$ ipython --no-banner

In [1]: import numpy as np

In [2]: from numpy import linalg as LA

In [3]: np.set_printoptions(suppress=True, linewidth=160)

In [4]: K = np.array([[0, 0, -2, -1, -1, 0, 1],
   ...:     [0, 0, -2, 3, 2, 1, 1],
   ...:     [0, 0, 0, 2, -1, -1, -1],
   ...:     [0, 0, 0, 0, -1, 1, -1],
   ...:     [0, 0, 0, 0, 0, 2, 2],
   ...:     [0, 0, 0, 0, 0, 0, -1],
   ...:     [0, 0, 0, 0, 0, 0, 0]])

In [5]: # null space of dimension 2

In [6]: Uu, sv, Vh = LA.svd(K)

In [7]: vecs = Vh[:(sv > 1e-8).sum()]

In [8]: rng = np.random.default_rng(602)

In [9]: x = K[1] + 2 * K[6] + rng.integers(2) * np.eye(7)[3]

In [10]: x
Out[10]: array([ 0.,  0., -2.,  3.,  2.,  1.,  1.])

In [11]: np.round(np.diag(vecs.T @ vecs), 3) + 0
Out[11]: array([0., 0., 1., 1., 1., 1., 1.])

In [12]: np.allclose(vecs.T @ vecs @ x, x)
Out[12]: True

In [13]: LA.lstsq(K[:-1].T, K[-1])[2]
Out[13]: np.int32(5)

In [14]: np.abs(np.diag(LA.qr(K)[1])) > 1e-9
Out[14]: array([False, False, False, False, False, False, False])

In [15]: round(float(np.trace(LA.pinv(K) @ K)), 3)
Out[15]: 5.0

In [16]: np.unique(K.round(6), axis=0).shape
Out[16]: (7, 7)

In [17]: A = np.load("data.npy")

In [18]: A
Out[18]: 
array([[ 2,  0,  0,  0,  0,  0,  0,  0,  0,  0,  0],
       [ 0, -2,  0,  0,  0,  0,  0,  0,  0,  0,  0],
       [ 0,  0, -2,  0,  0,  0,  0,  0,  0,  0,  0],
       [ 0,  0,  0, -1,  0,  0,  0,  0,  0,  0,  0],
       [ 0,  0,  0,  0,  1,  0,  0,  0,  0,  0,  0],
       [ 0,  0,  0,  0,  0, -2,  0,  0,  0,  0,  0],
       [ 0,  0,  0,  0,  0,  0,  1,  0,  0,  0,  0],
       [ 0,  0,  0,  0,  0,  0,  0, -2,  0,  0,  0],
       [ 0,  0,  0,  0,  0,  0,  0,  0, -1,  0,  0],
       [ 0,  0,  0,  0,  0,  0,  0,  0,  0, -1,  0],
       [ 0,  0,  0,  0,  0,  0,  0,  0,  0,  0,  2]])

In [19]: w1 = np.array([[1, 1, 3, 1],
    ...:     [2, 2, 1, -1],
    ...:     [0, -3, -2, 2],
    ...:     [2, 2, 2, 3],
    ...:     [-2, 2, -2, -1],
    ...:     [-2, 3, 1, -1],
    ...:     [-3, 3, 3, -1],
    ...:     [-3, 3, 0, -2],
    ...:     [3, 1, -3, -3],
    ...:     [3, 1, 1, -1],
    ...:     [-1, -1, 2, 0]])

In [20]: coef = np.array([2, -2, -1, 1])

In [21]: H = np.maximum(A @ w1 + coef, 0)

In [22]: (H > 0).astype(int)
Out[22]: 
array([[1, 0, 1, 1],
       [0, 0, 0, 1],
       [1, 1, 1, 0],
       [0, 0, 0, 0],
       [0, 0, 0, 0],
       [1, 0, 0, 1],
       [0, 1, 1, 0],
       [1, 0, 0, 1],
       [0, 0, 1, 1],
       [0, 0, 0, 1],
       [0, 0, 1, 1]])

In [23]: H
Out[23]: 
array([[4, 0, 5, 3],
       [0, 0, 0, 3],
       [2, 4, 3, 0],
       [0, 0, 0, 0],
       [0, 0, 0, 0],
       [6, 0, 0, 3],
       [0, 1, 2, 0],
       [8, 0, 0, 5],
       [0, 0, 2, 4],
       [0, 0, 0, 2],
       [0, 0, 3, 1]])

In [24]: C = np.array([[2, -1, 2], [-1, 1, 0], [2, 0, -1], [-1, -2, 2]])

In [25]: H @ C
Out[25]: 
array([[ 15, -10,   9],
       [ -3,  -6,   6],
       [  6,   2,   1],
       [  0,   0,   0],
       [  0,   0,   0],
       [  9, -12,  18],
       [  3,   1,  -2],
       [ 11, -18,  26],
       [  0,  -8,   6],
       [ -2,  -4,   4],
       [  5,  -2,  -1]])

In [26]: (H @ C).round(6).argmax(axis=1)
Out[26]: array([0, 2, 0, 0, 0, 2, 0, 2, 2, 2, 0])

In [27]: ev, vecs = LA.eigh(A)

In [28]: np.round(LA.svd(A, compute_uv=False), 3)
Out[28]: array([2., 2., 2., 2., 2., 2., 1., 1., 1., 1., 1.])

In [29]: ev
Out[29]: array([-2., -2., -2., -2., -1., -1., -1.,  1.,  1.,  2.,  2.])

In [30]: np.round(LA.eigvalsh(A + 3 * np.eye(11)), 3)
Out[30]: array([1., 1., 1., 1., 2., 2., 2., 4., 4., 5., 5.])

In [31]: vecs.T @ A @ vecs
Out[31]: 
array([[-2.,  0.,  0.,  0.,  0.,  0.,  0.,  0.,  0.,  0.,  0.],
       [ 0., -2.,  0.,  0.,  0.,  0.,  0.,  0.,  0.,  0.,  0.],
       [ 0.,  0., -2.,  0.,  0.,  0.,  0.,  0.,  0.,  0.,  0.],
       [ 0.,  0.,  0., -2.,  0.,  0.,  0.,  0.,  0.,  0.,  0.],
       [ 0.,  0.,  0.,  0., -1.,  0.,  0.,  0.,  0.,  0.,  0.],
       [ 0.,  0.,  0.,  0.,  0., -1.,  0.,  0.,  0.,  0.,  0.],
       [ 0.,  0.,  0.,  0.,  0.,  0., -1.,  0.,  0.,  0.,  0.],
       [ 0.,  0.,  0.,  0.,  0.,  0.,  0.,  1.,  0.,  0.,  0.],
       [ 0.,  0.,  0.,  0.,  0.,  0.,  0.,  0.,  1.,  0.,  0.],
       [ 0.,  0.,  0.,  0.,  0.,  0.,  0.,  0.,  0.,  2.,  0.],
       [ 0.,  0.,  0.,  0.,  0.,  0.,  0.,  0.,  0.,  0.,  2.]])

In [32]: vecs.T @ vecs
Out[32]: 
array([[1., 0., 0., 0., 0., 0., 0., 0., 0., 0., 0.],
       [0., 1., 0., 0., 0., 0., 0., 0., 0., 0., 0.],
       [0., 0., 1., 0., 0., 0., 0., 0., 0., 0., 0.],
       [0., 0., 0., 1., 0., 0., 0., 0., 0., 0., 0.],
       [0., 0., 0., 0., 1., 0., 0., 0., 0., 0., 0.],
       [0., 0., 0., 0., 0., 1., 0., 0., 0., 0., 0.],
       [0., 0., 0., 0., 0., 0., 1., 0., 0., 0., 0.],
       [0., 0., 0., 0., 0., 0., 0., 1., 0., 0., 0.],
       [0., 0., 0., 0., 0., 0., 0., 0., 1., 0., 0.],
       [0., 0., 0., 0., 0., 0., 0., 0., 0., 1., 0.],
       [0., 0., 0., 0., 0., 0., 0., 0., 0., 0., 1.]])

In [33]: ev, vecs = LA.eigh(A)

In [34]: x = np.array([3, 1, 3, 2, -2, -1, 2, 2, 0, 2, 1])

In [35]: np.round(x @ A @ x / (x @ x), 3), ev[0], ev[-1]
Out[35]: (np.float64(-0.244), np.float64(-2.0), np.float64(2.0))

In [36]: np.abs(A).sum(axis=1).max(), np.abs(ev).max()
Out[36]: (np.int64(2), np.float64(2.0))

In [37]: vecs * np.maximum(ev, 0) @ vecs.T
Out[37]: 
array([[2., 0., 0., 0., 0., 0., 0., 0., 0., 0., 0.],
       [0., 0., 0., 0., 0., 0., 0., 0., 0., 0., 0.],
       [0., 0., 0., 0., 0., 0., 0., 0., 0., 0., 0.],
       [0., 0., 0., 0., 0., 0., 0., 0., 0., 0., 0.],
       [0., 0., 0., 0., 1., 0., 0., 0., 0., 0., 0.],
       [0., 0., 0., 0., 0., 0., 0., 0., 0., 0., 0.],
       [0., 0., 0., 0., 0., 0., 1., 0., 0., 0., 0.],
       [0., 0., 0., 0., 0., 0., 0., 0., 0., 0., 0.],
       [0., 0., 0., 0., 0., 0., 0., 0., 0., 0., 0.],
       [0., 0., 0., 0., 0., 0., 0., 0., 0., 0., 0.],
       [0., 0., 0., 0., 0., 0., 0., 0., 0., 0., 2.]])

In [38]: vecs * np.abs(ev) @ vecs.T
Out[38]: 
array([[2., 0., 0., 0., 0., 0., 0., 0., 0., 0., 0.],
       [0., 2., 0., 0., 0., 0., 0., 0., 0., 0., 0.],
       [0., 0., 2., 0., 0., 0., 0., 0., 0., 0., 0.],
       [0., 0., 0., 1., 0., 0., 0., 0., 0., 0., 0.],
       [0., 0., 0., 0., 1., 0., 0., 0., 0., 0., 0.],
       [0., 0., 0., 0., 0., 2., 0., 0., 0., 0., 0.],
       [0., 0., 0., 0., 0., 0., 1., 0., 0., 0., 0.],
       [0., 0., 0., 0., 0., 0., 0., 2., 0., 0., 0.],
       [0., 0., 0., 0., 0., 0., 0., 0., 1., 0., 0.],
       [0., 0., 0., 0., 0., 0., 0., 0., 0., 1., 0.],
       [0., 0., 0., 0., 0., 0., 0., 0., 0., 0., 2.]])

In [39]: x @ A @ x
Out[39]: np.int64(-10)
